% ipython --no-banner

In [1]: import numpy as np

In [2]: import numpy.linalg as la

In [3]: np.set_printoptions(suppress=True, linewidth=200)

In [4]: F = np.loadtxt("sample14.csv", delimiter=",")

In [5]: print(F)
[[0. 0. 0. 0. 0. 0. 0. 0. 0. 0. 0.]
 [0. 0. 6. 0. 2. 4. 6. 4. 2. 2. 4.]
 [0. 0. 9. 0. 3. 6. 9. 6. 3. 3. 6.]
 [0. 0. 6. 0. 2. 4. 6. 4. 2. 2. 4.]
 [0. 0. 3. 0. 1. 2. 3. 2. 1. 1. 2.]]

In [6]: print([round(float(x), 2) for x in la.svd(F, compute_uv=False)[:3]])
[24.37, 0.0, 0.0]

In [7]: np.argsort(-la.norm(F, axis=0).round(6), kind="stable")[:3]
Out[7]: array([2, 6, 5])

In [8]: round(float(la.norm(F, 2) / la.norm(F)), 2)
Out[8]: 1.0

In [9]: la.lstsq(F[:-1].T, F[-1])[2]
Out[9]: np.int32(1)

In [10]: print(np.allclose(F[:-1].T @ la.lstsq(F[:-1].T, F[-1])[0], F[-1]))
True

In [11]: Uu, sig, vt = la.svd(F)

In [12]: np.argmax(sig[:-1] / (sig[1:] + 1e-6)) + 1
Out[12]: np.int64(1)

In [13]: B = Uu[:, :1] @ np.diag(sig[:1]) @ vt[:1]

In [14]: B.round(2)
Out[14]: 
array([[0., 0., 0., 0., 0., 0., 0., 0., 0., 0., 0.],
       [0., 0., 6., 0., 2., 4., 6., 4., 2., 2., 4.],
       [0., 0., 9., 0., 3., 6., 9., 6., 3., 3., 6.],
       [0., 0., 6., 0., 2., 4., 6., 4., 2., 2., 4.],
       [0., 0., 3., 0., 1., 2., 3., 2., 1., 1., 2.]])

In [15]: la.matrix_rank(B)
Out[15]: np.int64(1)

In [16]: print(la.matrix_rank(F, rtol=0.05))
1

In [17]: print(round(la.norm(F - B) / la.norm(F), 2))
0.0

In [18]: round(la.norm(F - B, 2), 2), np.round(sig[1], 2)
Out[18]: (np.float64(0.0), np.float64(0.0))

In [19]: x0 = np.array([2, 0, 0, 2, 0, 2, 1, 1, -2, -1, -2])

In [20]: a = np.maximum(B @ x0, 0)

In [21]: np.round(B * (a > 1e-9)[:, None], 2)
Out[21]: 
array([[0., 0., 0., 0., 0., 0., 0., 0., 0., 0., 0.],
       [0., 0., 6., 0., 2., 4., 6., 4., 2., 2., 4.],
       [0., 0., 9., 0., 3., 6., 9., 6., 3., 3., 6.],
       [0., 0., 6., 0., 2., 4., 6., 4., 2., 2., 4.],
       [0., 0., 3., 0., 1., 2., 3., 2., 1., 1., 2.]])

In [22]: np.round(np.maximum(B @ x0, 0) - np.maximum(-B @ x0, 0), 2)
Out[22]: array([0., 4., 6., 4., 2.])

In [23]: u = np.array([5, -5, -3, 4, -5, -5, 5, 5, -2, -4])

In [24]: v = np.array([3, 3, 0, 0, 2, 3, 2, 0])

In [25]: feats = u[:, None] + v[None, :]

In [26]: feats
Out[26]: 
array([[ 8,  8,  5,  5,  7,  8,  7,  5],
       [-2, -2, -5, -5, -3, -2, -3, -5],
       [ 0,  0, -3, -3, -1,  0, -1, -3],
       [ 7,  7,  4,  4,  6,  7,  6,  4],
       [-2, -2, -5, -5, -3, -2, -3, -5],
       [-2, -2, -5, -5, -3, -2, -3, -5],
       [ 8,  8,  5,  5,  7,  8,  7,  5],
       [ 8,  8,  5,  5,  7,  8,  7,  5],
       [ 1,  1, -2, -2,  0,  1,  0, -2],
       [-1, -1, -4, -4, -2, -1, -2, -4]])

In [27]: u, v = feats[9], feats[8]

In [28]: u @ v
Out[28]: np.int64(21)

In [29]: u @ u
Out[29]: np.int64(59)

In [30]: pr = (u @ v) / (u @ u) * u

In [31]: pr.round(2)
Out[31]: array([-0.36, -0.36, -1.42, -1.42, -0.71, -0.36, -0.71, -1.42])

In [32]: np.round(v - pr, 2)
Out[32]: array([ 1.36,  1.36, -0.58, -0.58,  0.71,  1.36,  0.71, -0.58])
